$ ipython --no-banner

In [1]: import numpy as np

In [2]: from numpy import linalg as LA

In [3]: np.set_printoptions(precision=1, suppress=True, linewidth=160)

In [4]: X = np.load("a.npy")

In [5]: X
Out[5]: 
array([[-3, -2, -1,  0,  1],
       [ 2,  3,  4,  5,  6],
       [ 7,  8,  9, 10, 11],
       [12, 13, 14, 15, 16],
       [17, 18, 19, 20, 21],
       [22, 23, 24, 25, 26]])

In [6]: round(LA.norm(X, 2) / LA.norm(X), 1)
Out[6]: np.float64(1.0)

In [7]: cov = X.T @ X

In [8]: np.round(LA.svd(X, compute_uv=False) ** 2, 1) + 0
Out[8]: array([6193.8,   21.2,    0. ,    0. ,    0. ])

In [9]: np.round(LA.eigvalsh(cov)[::-1], 1) + 0
Out[9]: array([6193.8,   21.2,    0. ,    0. ,    0. ])

In [10]: np.trace(cov), (X ** 2).sum()
Out[10]: (np.int64(6215), np.int64(6215))

In [11]: (X @ X.T).shape
Out[11]: (6, 6)

In [12]: np.allclose(cov, cov.T)
Out[12]: True

In [13]: np.diag(cov)
Out[13]: array([ 979, 1099, 1231, 1375, 1531])

In [14]: ang = np.radians(30)

In [15]: R = np.eye(5)

In [16]: R[2, 2] = R[1, 1] = np.cos(ang)

In [17]: R[2, 1], R[1, 2] = -np.sin(ang), np.sin(ang)

In [18]: R
Out[18]: 
array([[ 1. ,  0. ,  0. ,  0. ,  0. ],
       [ 0. ,  0.9,  0.5,  0. ,  0. ],
       [ 0. , -0.5,  0.9,  0. ,  0. ],
       [ 0. ,  0. ,  0. ,  1. ,  0. ],
       [ 0. ,  0. ,  0. ,  0. ,  1. ]])

In [19]: Y = X @ R.T

In [20]: Y
Out[20]: 
array([[-3. , -2.2,  0.1,  0. ,  1. ],
       [ 2. ,  4.6,  2. ,  5. ,  6. ],
       [ 7. , 11.4,  3.8, 10. , 11. ],
       [12. , 18.3,  5.6, 15. , 16. ],
       [17. , 25.1,  7.5, 20. , 21. ],
       [22. , 31.9,  9.3, 25. , 26. ]])
